% ipython --no-banner

In [1]: import numpy as np

In [2]: import numpy.linalg as la

In [3]: np.set_printoptions(precision=3, suppress=True, linewidth=100)

In [4]: other = np.array([[2, 4, -3, 0, -1],
   ...:     [-1, -4, -3, 4, 3],
   ...:     [1, -4, 1, -2, -3],
   ...:     [2, 0, -2, 4, 2],
   ...:     [-1, 2, -2, 1, 2]])

In [5]: other[-1] = other[0]

In [6]: A = other + 0.05 * np.eye(5)

In [7]: A
Out[7]: 
array([[ 2.05,  4.  , -3.  ,  0.  , -1.  ],
       [-1.  , -3.95, -3.  ,  4.  ,  3.  ],
       [ 1.  , -4.  ,  1.05, -2.  , -3.  ],
       [ 2.  ,  0.  , -2.  ,  4.05,  2.  ],
       [ 2.  ,  4.  , -3.  ,  0.  , -0.95]])

In [8]: rng = np.random.default_rng(928)

In [9]: lab = rng.permutation(5)

In [10]: lab
Out[10]: array([0, 1, 2, 3, 4])

In [11]: other = A[lab][:, lab]

In [12]: round(float(np.trace(other)), 3)
Out[12]: 2.25

In [13]: np.sort(np.abs(la.eigvals(other)))
Out[13]: array([0.05 , 1.567, 1.567, 5.349, 8.358])

In [14]: theta = np.radians(180)

In [15]: r_ = np.eye(5)

In [16]: r_[2, 2] = r_[4, 4] = np.cos(theta)

In [17]: r_[2, 4], r_[4, 2] = -np.sin(theta), np.sin(theta)

In [18]: r_.round(3) + 0
Out[18]: 
array([[ 1.,  0.,  0.,  0.,  0.],
       [ 0.,  1.,  0.,  0.,  0.],
       [ 0.,  0., -1.,  0.,  0.],
       [ 0.,  0.,  0.,  1.,  0.],
       [ 0.,  0.,  0.,  0., -1.]])

In [19]: other = A @ r_.T

In [20]: round(la.det(r_), 3), np.trace(r_)
Out[20]: (np.float64(1.0), np.float64(1.0))

In [21]: other
Out[21]: 
array([[ 2.05,  4.  ,  3.  ,  0.  ,  1.  ],
       [-1.  , -3.95,  3.  ,  4.  , -3.  ],
       [ 1.  , -4.  , -1.05, -2.  ,  3.  ],
       [ 2.  ,  0.  ,  2.  ,  4.05, -2.  ],
       [ 2.  ,  4.  ,  3.  ,  0.  ,  0.95]])

In [22]: np.abs(other - A).max(axis=0)
Out[22]: array([0., 0., 6., 0., 6.])

In [23]: left, sv, VT = la.svd(A, full_matrices=False)

In [24]: np.cumsum(sv ** 2) / np.sum(sv ** 2)
Out[24]: array([0.453, 0.875, 0.974, 1.   , 1.   ])

In [25]: np.round(left.T @ A @ VT.T, 3) + 0
Out[25]: 
array([[8.781, 0.   , 0.   , 0.   , 0.   ],
       [0.   , 8.472, 0.   , 0.   , 0.   ],
       [0.   , 0.   , 4.102, 0.   , 0.   ],
       [0.   , 0.   , 0.   , 2.12 , 0.   ],
       [0.   , 0.   , 0.   , 0.   , 0.008]])

In [26]: left.shape, sv.shape, VT.shape
Out[26]: ((5, 5), (5,), (5, 5))

In [27]: np.allclose(left * sv @ VT, A)
Out[27]: True

In [28]: w1 = np.array([[9, -7, -4], [-2, -3, -6], [-3, 6, -3], [0, -1, 3], [0, -8, 0]])

In [29]: b = np.array([1, 0, 1])

In [30]: hid = np.maximum(A @ w1 + b, 0)

In [31]: la.matrix_rank(hid)
Out[31]: np.int64(3)

In [32]: (hid > 0).mean(axis=0)
Out[32]: array([1. , 0.2, 0.6])

In [33]: C = np.array([[-1, 1, -1], [3, 3, -3], [-3, -1, -1]])

In [34]: hid @ C
Out[34]: 
array([[ -20.45,   20.45,  -20.45],
       [-158.  ,  -40.8 ,  -58.6 ],
       [  61.5 ,  114.9 , -138.6 ],
       [ -58.45,   13.85,  -36.15],
       [ -20.  ,   20.  ,  -20.  ]])
